$ ipython --no-banner

In [1]: import numpy as np

In [2]: np.set_printoptions(suppress=True, linewidth=140)

In [3]: def tidy(a):
   ...:     return np.round(a, 2) + 0
   ...: 

In [4]: F = np.diag(np.array([2, 2, 2, 0, 2, 1, 3, 1])) + 4 * np.eye(8, k=1) + 4 * np.eye(8, k=-1)

In [5]: F
Out[5]: 
array([[2., 4., 0., 0., 0., 0., 0., 0.],
       [4., 2., 4., 0., 0., 0., 0., 0.],
       [0., 4., 2., 4., 0., 0., 0., 0.],
       [0., 0., 4., 0., 4., 0., 0., 0.],
       [0., 0., 0., 4., 2., 4., 0., 0.],
       [0., 0., 0., 0., 4., 1., 4., 0.],
       [0., 0., 0., 0., 0., 4., 3., 4.],
       [0., 0., 0., 0., 0., 0., 4., 1.]])

In [6]: tidy(np.linalg.norm(F) ** 2 / np.linalg.norm(F, 2) ** 2)
Out[6]: np.float64(3.04)

In [7]: tidy(np.linalg.norm(F, "nuc"))
Out[7]: np.float64(38.66)

In [8]: np.linalg.norm(F, axis=1).argmax()
Out[8]: np.int64(6)

In [9]: E = np.load("data.npy")

In [10]: E
Out[10]: 
array([[ 1,  0,  0,  0,  0,  0,  0],
       [-9,  1,  0,  0,  0,  0,  0],
       [ 6,  3,  1,  0,  0,  0,  0],
       [ 7,  8, -1,  1,  0,  0,  0],
       [-4, -7,  7, -8,  1,  0,  0],
       [-8,  1,  8, -8,  7,  1,  0],
       [-9, -5, -1,  8, -9,  4,  1]])

In [11]: rng = np.random.default_rng(14891)

In [12]: other = E + rng.integers(-2, 3, (7, 6)) @ rng.integers(-2, 3, (6, 7))

In [13]: other
Out[13]: 
array([[ 0,  0,  2, -4, -1, -5, -2],
       [-9,  6,  2, -2,  0,  1,  2],
       [ 5,  5, -8, 11, -2,  2, -1],
       [ 2,  5,  0, -2, -1,  2,  4],
       [ 2, -4,  7, -7,  3,  3,  1],
       [-4, -3,  4, -2,  7,  3,  0],
       [-9, -7,  4,  2, -6,  8,  4]])

In [14]: np.linalg.matrix_rank(other - E, tol=1e-8)
Out[14]: np.int64(6)

In [15]: tidy(np.linalg.svd(other - E, compute_uv=False))
Out[15]: array([19.25, 10.23,  9.12,  7.34,  2.06,  0.77,  0.  ])

In [16]: other - E
Out[16]: 
array([[-1,  0,  2, -4, -1, -5, -2],
       [ 0,  5,  2, -2,  0,  1,  2],
       [-1,  2, -9, 11, -2,  2, -1],
       [-5, -3,  1, -3, -1,  2,  4],
       [ 6,  3,  0,  1,  2,  3,  1],
       [ 4, -4, -4,  6,  0,  2,  0],
       [ 0, -2,  5, -6,  3,  4,  3]])

In [17]: vec = np.array([2, -2, 1, 0, 3, 0, 1])

In [18]: rhs = other @ vec

In [19]: rhs
Out[19]: array([ -3, -26, -15,  -5,  29,  23, -14])

In [20]: tidy(np.linalg.solve(other, rhs + other[:, 5]))
Out[20]: array([ 2., -2.,  1.,  0.,  3.,  1.,  1.])

In [21]: tidy(np.linalg.solve(other, other[:, 1]))
Out[21]: array([0., 1., 0., 0., 0., 0., 0.])

In [22]: A = np.loadtxt("arr.csv", delimiter=",")

In [23]: A
Out[23]: 
array([[  7.,   1.,  -6.,   7.,  -5.,  -8.,  -5.],
       [  0.,   0.,   0.,   0.,   0.,   0.,   0.],
       [ -9.,  -3.,  -1.,  12., -14.,   7.,   4.],
       [  0.,   0.,   0.,   0.,   0.,   0.,   0.],
       [ 10.,  -2.,  -8.,   7.,  -6.,  -2., -12.],
       [ -3.,  -2.,  -2.,   0.,  -8.,  12.,   2.],
       [  0.,   0.,   0.,   0.,   0.,   0.,   0.],
       [  1.,   7., -11.,   1., -14.,   4., -10.],
       [  1.,   4.,  -1.,  -8.,  -8.,  -3.,  -3.],
       [  8.,   5.,  -7.,  -1., -13., -11.,  -8.],
       [ -5.,  15.,  -9., -16., -24.,  18.,  -7.],
       [ -3.,  -7.,   1.,   2.,  -1.,   3.,   1.],
       [  6.,   4.,  -3.,  -2.,   0.,   3.,  -8.],
       [  9.,  -1.,  -2.,  14.,  -5.,   1.,  -7.],
       [ 13.,  10., -12.,   3., -12.,   4., -12.],
       [ -8.,  13.,  -4., -14., -16.,   3.,  -1.],
       [  0.,   0.,   0.,   0.,   0.,   0.,   0.],
       [ -9.,  14.,  -6.,  -8., -15.,  15.,   3.],
       [ -4.,  -6.,   7.,   9.,   0.,   6.,   6.],
       [  0.,   0.,   0.,   0.,   0.,   0.,   0.],
       [ -4.,  -6.,   7.,   9.,   0.,   6.,   6.],
       [  0.,   0.,   0.,   0.,   0.,   0.,   0.],
       [ -3.,  -2.,   6.,   1.,  -8.,   3.,   3.],
       [  4.,  -1.,  -8.,   7., -13.,   4.,  -3.],
       [-11.,   6.,  -3., -12., -17.,   6.,   0.],
       [  9.,  -1.,  -2.,  14.,  -5.,   1.,  -7.]])

In [24]: C2 = np.cov(A, rowvar=False)

In [25]: C2.shape
Out[25]: (7, 7)

In [26]: np.median(A, axis=0)
Out[26]: array([ 0. ,  0. , -2. ,  0. , -5.5,  3. ,  0. ])

In [27]: tidy(np.corrcoef(A[:, 0], A[:, 3])[0, 1])
Out[27]: np.float64(0.48)

In [28]: tidy(A.std(axis=0))
Out[28]: array([6.28, 5.85, 4.89, 7.76, 6.86, 6.  , 5.15])

In [29]: np.argwhere(np.triu(np.abs(np.corrcoef(A.T)) > 0.8, 1))
Out[29]: array([], shape=(0, 2), dtype=int64)

In [30]: other = np.c_[A[:, :3] @ np.array([[-3, 3, 1], [-3, 1, 3], [3, -2, -2]]), np.array([-2, -5, 4, 2, -3, -2, -3, 1, 0, 5, -4, -2, 4, 5, -1, -1, -1, -1, -1, -4, 1, 2, -2, 1, 3, 0])]

In [31]: other
Out[31]: 
array([[ -42.,   34.,   22.,   -2.],
       [   0.,    0.,    0.,   -5.],
       [  33.,  -28.,  -16.,    4.],
       [   0.,    0.,    0.,    2.],
       [ -48.,   44.,   20.,   -3.],
       [   9.,   -7.,   -5.,   -2.],
       [   0.,    0.,    0.,   -3.],
       [ -57.,   32.,   44.,    1.],
       [ -18.,    9.,   15.,    0.],
       [ -60.,   43.,   37.,    5.],
       [ -57.,   18.,   58.,   -4.],
       [  33.,  -18.,  -26.,   -2.],
       [ -39.,   28.,   24.,    4.],
       [ -30.,   30.,   10.,    5.],
       [-105.,   73.,   67.,   -1.],
       [ -27.,   -3.,   39.,   -1.],
       [   0.,    0.,    0.,   -1.],
       [ -33.,   -1.,   45.,   -1.],
       [  51.,  -32.,  -36.,   -1.],
       [   0.,    0.,    0.,   -4.],
       [  51.,  -32.,  -36.,    1.],
       [   0.,    0.,    0.,    2.],
       [  33.,  -23.,  -21.,   -2.],
       [ -33.,   27.,   17.,    1.],
       [   6.,  -21.,   13.,    3.],
       [ -30.,   30.,   10.,    0.]])

In [32]: tidy(np.linalg.norm(np.linalg.qr(A)[0].T @ other, axis=0) ** 2 / ((other ** 2).sum(axis=0) + 1e-12))
Out[32]: array([1.  , 1.  , 1.  , 0.18])
